$ python3 -q
>>> import numpy as np
>>> np.set_printoptions(suppress=True, linewidth=100)
>>> M = np.array([[1, 0, 0, 0, 0, 0],
...     [1, 1, 0, 0, 0, 0],
...     [2, 2, 1, 0, 0, 0],
...     [1, 1, 1, 1, 0, 0],
...     [0, 0, 0, 0, 1, 0],
...     [2, 2, 1, 0, 1, 1]])
>>> M
array([[1, 0, 0, 0, 0, 0],
       [1, 1, 0, 0, 0, 0],
       [2, 2, 1, 0, 0, 0],
       [1, 1, 1, 1, 0, 0],
       [0, 0, 0, 0, 1, 0],
       [2, 2, 1, 0, 1, 1]])
>>> M2 = M / np.linalg.norm(M, axis=1, keepdims=True)
>>> G = M2 @ M2.T
>>> (G - 2 * np.eye(6)).round(6).argmax(axis=1)
array([1, 2, 1, 2, 5, 2])
>>> round(np.degrees(np.arccos(np.clip(G[1, 2], -1, 1))), 1)
np.float64(19.5)
>>> (np.abs(G) > 0.9).astype(int)
array([[1, 0, 0, 0, 0, 0],
       [0, 1, 1, 0, 0, 0],
       [0, 1, 1, 0, 0, 1],
       [0, 0, 0, 1, 0, 0],
       [0, 0, 0, 0, 1, 0],
       [0, 0, 1, 0, 0, 1]])
>>> G[1].round(1)
array([0.7, 1. , 0.9, 0.7, 0. , 0.9])
>>> arr = np.load("mat.npy")
>>> print(arr)
[[-0.2 -1.4  1.6 -0.4  0.6]
 [ 0.3 -0.8 -0.9  1.   1.8]
 [-0.7 -0.2 -1.1  1.9  0.2]
 [-0.5  0.5 -0.9  0.1 -1.2]
 [-0.4 -0.6  1.  -0.2  0. ]
 [-2.5 -7.  -2.5  3.  -0.5]
 [-1.8 -0.5  2.6 -0.2  0.4]
 [-0.1  0.  -1.2  1.5  1.2]
 [ 0.3  0.6  0.3  0.4  1.9]
 [ 1.8 -0.2  1.5  0.1  1.7]
 [ 0.7 -0.6 -0.5  0.2 -0.1]
 [-0.7  0.4  0.  -1.1  0.8]
 [-1.6  0.3 -0.5 -0.3 -0.1]
 [-0.2  1.7  1.   0.4  1.9]
 [ 0.   1.3  1.9  0.4 -0.8]
 [ 0.6 -0.1  1.1 -1.9  0.1]
 [ 1.1  1.2 -0.1 -0.1 -0.4]
 [ 0.1 -0.4  0.3  0.7  0.1]
 [ 0.7 -0.8  1.1 -0.5  0.4]
 [ 1.7  0.1 -0.6 -1.4 -1.4]
 [-1.9  0.9 -0.1 -0.4  0.8]
 [ 0.3 -0.4 -0.6  0.2 -1.4]
 [ 1.6 -0.5  1.  -0.6 -1.4]
 [-0.1  1.4  0.7  0.5  1.8]
 [ 2.  -1.2  0.1 -0.1  0.3]
 [ 0.8  0.8  0.9  0.7  0.4]
 [ 0.5 -0.3  0.7  0.8  0.1]
 [ 0.6  1.7 -0.2  0.3  1.2]
 [ 0.  -0.5 -1.1  0.6 -0.1]
 [ 0.   0.  -0.7 -0.1  0. ]]
>>> q, V = np.linalg.qr(arr[:, :1])[0], np.linalg.qr(arr[:, 1:])[0]
>>> sigma = np.linalg.svd(q.T @ V, compute_uv=False)
>>> print((sigma > 0.9).sum())
0
>>> round(float(np.linalg.norm(q @ q.T - V @ V.T, 2)), 1)
1.0
>>> np.round(np.degrees(np.arccos(sigma.clip(0, 1))), 1)
array([68.3])
>>> sigma.round(1)
array([0.4])
>>> x0 = np.array([-1, 0, -1, -4, -4])
>>> y = arr @ x0
>>> np.round(np.linalg.solve(arr.T @ arr, arr.T @ y), 1) + 0
array([-1.,  0., -1., -4., -4.])
>>> rng = np.random.default_rng(2889)
>>> y = y + 0.3 * rng.normal(size=30)
>>> y.round(1)
array([ -1.8, -10.3,  -6.7,   5.4,   0.7,  -5.4,  -1.4,  -9.4, -10. , -10.3,  -0.4,   1.3,   4.1,
        -9.8,  -0.4,   5.2,   0.8,  -3.5,  -1.4,  10.2,   0.5,   5.2,   5.4,  -9.4,  -3. ,  -6.5,
        -4.7,  -6.3,  -0.5,   1.1])
>>> c, *_ = np.linalg.lstsq(arr, y)
>>> print(c.round(1) + 0)
[-1.   0.  -0.9 -4.  -3.9]
>>> [round(float(np.linalg.norm(np.linalg.solve(arr.T @ arr + lam * np.eye(5), arr.T @ y))), 2) for lam in (0, 1, 10, 100)]
[5.78, 5.58, 4.3, 1.37]
>>> c.round()
array([-1.,  0., -1., -4., -4.])
